$ python -q
>>> import numpy as np
>>> np.set_printoptions(precision=2, suppress=True, linewidth=120, legacy="1.25")
>>> def rd(a):
...     return np.round(a, 2) + 0
... 
>>> arr = np.load("case11.npy")
>>> arr
array([[  9,   1,  21,  -3],
       [  7,   0,   9,  -2],
       [-10,   2,   6,   2]])
>>> rd(np.linalg.norm(arr, 2) / np.linalg.norm(arr))
0.9
>>> np.linalg.matrix_rank(arr, rtol=0.1)
2
>>> left, sig, vt = np.linalg.svd(arr)
>>> vecs = vt[:(sig > 1e-8).sum()]
>>> rng = np.random.default_rng(6012)
>>> x = arr[0] + 3 * arr[2] + rng.integers(2) * np.eye(4)[2]
>>> x
array([-21.,   7.,  40.,   3.])
>>> np.linalg.matrix_rank(np.vstack([arr, x]))
3
>>> rd(np.diag(vecs.T @ vecs))
array([0.93, 0.03, 0.99, 0.05])
>>> rd(vecs.T @ vecs)
array([[ 0.93, -0.13,  0.  , -0.21],
       [-0.13,  0.03,  0.1 ,  0.02],
       [ 0.  ,  0.1 ,  0.99, -0.05],
       [-0.21,  0.02, -0.05,  0.05]])
>>> rd(np.linalg.norm(x - vecs.T @ vecs @ x))
0.11
>>> M2 = arr + rng.integers(-2, 3, (3, 2)) @ rng.integers(-2, 3, (2, 4))
>>> M2
array([[12,  2, 25, -3],
       [ 4, -2,  7,  1],
       [-5,  5, 10, -2]])
>>> np.abs(M2 - arr).sum(axis=1)
array([ 8, 10, 16])
>>> rd(np.linalg.svd(M2 - arr, compute_uv=False))
array([10.47,  2.88,  0.  ])
>>> np.linalg.matrix_rank(M2 - arr, tol=1e-8)
2
>>> rd(np.linalg.norm(arr, 1)), rd(np.linalg.norm(arr, np.inf))
(36.0, 34.0)
>>> rd(np.linalg.norm(arr[2] - arr[1]))
17.83
>>> rd(np.linalg.norm(arr[2], 1)), rd(np.linalg.norm(arr[2], np.inf))
(20.0, 10.0)
>>> rd(np.linalg.norm(arr, axis=0))
array([15.17,  2.24, 23.62,  4.12])
>>> rd(np.linalg.norm(arr) ** 2 / np.linalg.norm(arr, 2) ** 2)
1.23
>>> data = np.array([[0, 0, 0], [0, 1, -2], [0, 0, 0]])
>>> W = np.array([[-1, 0, 0, -2, -1, -1],
...     [-1, 2, 2, 0, -1, 2],
...     [2, 0, 0, 1, 1, 1],
...     [0, 2, 0, 0, 2, 2]])
>>> b = np.array([-1, 2, -3, 2, -1, 3])
>>> act = np.maximum(arr @ W + b, 0)
>>> np.linalg.matrix_rank(act)
3
>>> Z = np.array([[2, 0], [2, -1], [-1, 1], [-1, -3], [1, 3], [-1, 2]])
>>> (act @ Z).round(6).argmax(axis=1)
array([0, 0, 0])
>>> W @ Z
array([[ 0,  1],
       [-3,  1],
       [ 3,  2],
       [ 4,  8]])
>>> act @ Z
array([[50, 19],
       [19,  2],
       [19, 12]])
>>> left, sig, vt = np.linalg.svd(data)
>>> vecs = vt[:(sig > 1e-8).sum()]
>>> x = data[2] + -2 * data[1] + rng.integers(2) * np.eye(3)[1]
>>> x
array([ 0., -2.,  4.])
>>> np.allclose(vecs.T @ vecs @ x, x)
True
>>> rd(vecs.T @ vecs)
array([[ 0. ,  0. ,  0. ],
       [ 0. ,  0.2, -0.4],
       [ 0. , -0.4,  0.8]])
>>> np.argsort(-np.linalg.norm(data, axis=0).round(6), kind="stable")[:3]
array([2, 1, 0])
>>> np.linalg.cond(data) > 100
True
>>> [round(float(x), 2) for x in np.linalg.svd(data, compute_uv=False)[:3]]
[2.24, 0.0, 0.0]
>>> left, sig, vt = np.linalg.svd(data)
>>> np.argmax(sig[:-1] / (sig[1:] + 1e-6)) + 1
1
>>> M2 = left[:, :1] @ np.diag(sig[:1]) @ vt[:1]
>>> rd(M2)
array([[ 0.,  0.,  0.],
       [ 0.,  1., -2.],
       [ 0.,  0.,  0.]])
>>> np.linalg.matrix_rank(data, rtol=0.05)
1
>>> rd(np.linalg.norm(data - M2, 2)), sig[1]
(0.0, 0.0)
>>> np.linalg.matrix_rank(M2)
1
>>> A = np.load("m.npy")
>>> A
array([[0, 0, 1, 0],
       [0, 0, 1, 0],
       [1, 1, 0, 1],
       [0, 0, 1, 0]])
>>> rd(np.linalg.eigvalsh(A).min())
-1.73
>>> [round(float(np.linalg.det(A[:i, :i])), 2) + 0 for i in range(1, 5)]
[0.0, 0.0, 0.0, 0.0]
>>> left, sig, vt = np.linalg.svd(A, full_matrices=False)
>>> np.cumsum(sig ** 2) / np.sum(sig ** 2)
array([0.5, 1. , 1. , 1. ])
>>> rd(left.T @ A @ vt.T)
array([[1.73, 0.  , 0.  , 0.  ],
       [0.  , 1.73, 0.  , 0.  ],
       [0.  , 0.  , 0.  , 0.  ],
       [0.  , 0.  , 0.  , 0.  ]])
>>> rd(np.sqrt((sig ** 2).sum())), rd(np.linalg.norm(A))
(2.45, 2.45)
>>> np.allclose(left * sig @ vt, A)
True
>>> left.shape, sig.shape, vt.shape
((4, 4), (4,), (4, 4))
>>> sig / sig[0]
array([ 1.,  1., -0.,  0.])
